>>> import numpy as np
>>> from numpy import linalg as LA
>>> np.set_printoptions(precision=1, suppress=True, linewidth=100)
>>> rd = lambda a: np.round(a, 1) + 0
>>> C = np.array([[0, 3, 3]])
>>> rng = np.random.default_rng(1)
>>> K = rng.normal(size=(22, 1)) @ C + np.array([0, 2, 2])
>>> rd(K)
array([[ 0. ,  3. ,  3. ],
       [ 0. ,  4.5,  4.5],
       [ 0. ,  3. ,  3. ],
       [ 0. , -1.9, -1.9],
       [ 0. ,  4.7,  4.7],
       [ 0. ,  3.3,  3.3],
       [ 0. ,  0.4,  0.4],
       [ 0. ,  3.7,  3.7],
       [ 0. ,  3.1,  3.1],
       [ 0. ,  2.9,  2.9],
       [ 0. ,  2.1,  2.1],
       [ 0. ,  3.6,  3.6],
       [ 0. , -0.2, -0.2],
       [ 0. ,  1.5,  1.5],
       [ 0. ,  0.6,  0.6],
       [ 0. ,  3.8,  3.8],
       [ 0. ,  2.1,  2.1],
       [ 0. ,  1.1,  1.1],
       [ 0. , -0.3, -0.3],
       [ 0. ,  1.2,  1.2],
       [ 0. ,  2. ,  2. ],
       [ 0. ,  1.2,  1.2]])
>>> # column 2 repeats column 1
>>> Uu, s, vt = LA.svd(K)
>>> np.argmax(s[:-1] / (s[1:] + 1e-6)) + 1
np.int64(1)
>>> rd(s)
array([17.6,  0. ,  0. ])
>>> B = Uu[:, :1] @ np.diag(s[:1]) @ vt[:1]
>>> rd(B)
array([[ 0. ,  3. ,  3. ],
       [ 0. ,  4.5,  4.5],
       [ 0. ,  3. ,  3. ],
       [ 0. , -1.9, -1.9],
       [ 0. ,  4.7,  4.7],
       [ 0. ,  3.3,  3.3],
       [ 0. ,  0.4,  0.4],
       [ 0. ,  3.7,  3.7],
       [ 0. ,  3.1,  3.1],
       [ 0. ,  2.9,  2.9],
       [ 0. ,  2.1,  2.1],
       [ 0. ,  3.6,  3.6],
       [ 0. , -0.2, -0.2],
       [ 0. ,  1.5,  1.5],
       [ 0. ,  0.6,  0.6],
       [ 0. ,  3.8,  3.8],
       [ 0. ,  2.1,  2.1],
       [ 0. ,  1.1,  1.1],
       [ 0. , -0.3, -0.3],
       [ 0. ,  1.2,  1.2],
       [ 0. ,  2. ,  2. ],
       [ 0. ,  1.2,  1.2]])
>>> rd(LA.norm(K - B) / LA.norm(K))
np.float64(0.0)
>>> LA.matrix_rank(K, rtol=0.05)
np.int64(1)
>>> rd(K @ LA.pinv(K) @ K)
array([[ 0. ,  3. ,  3. ],
       [ 0. ,  4.5,  4.5],
       [ 0. ,  3. ,  3. ],
       [ 0. , -1.9, -1.9],
       [ 0. ,  4.7,  4.7],
       [ 0. ,  3.3,  3.3],
       [ 0. ,  0.4,  0.4],
       [ 0. ,  3.7,  3.7],
       [ 0. ,  3.1,  3.1],
       [ 0. ,  2.9,  2.9],
       [ 0. ,  2.1,  2.1],
       [ 0. ,  3.6,  3.6],
       [ 0. , -0.2, -0.2],
       [ 0. ,  1.5,  1.5],
       [ 0. ,  0.6,  0.6],
       [ 0. ,  3.8,  3.8],
       [ 0. ,  2.1,  2.1],
       [ 0. ,  1.1,  1.1],
       [ 0. , -0.3, -0.3],
       [ 0. ,  1.2,  1.2],
       [ 0. ,  2. ,  2. ],
       [ 0. ,  1.2,  1.2]])
>>> np.abs(np.diag(LA.qr(K)[1])) > 1e-9
array([False,  True, False])
>>> LA.lstsq(K[:-1].T, K[-1])[2]
np.int32(1)
>>> np.unique(K.round(6), axis=0).shape
(22, 3)
>>> Uu, s, vt = LA.svd(K)
>>> V = vt[:(s > 1e-8).sum()]
>>> vec = K[5] + 4 * K[0] + rng.integers(2) * np.eye(3)[2]
>>> rd(vec)
array([ 0. , 15.5, 15.5])
>>> rd(LA.norm(vec - V.T @ V @ vec))
np.float64(0.0)
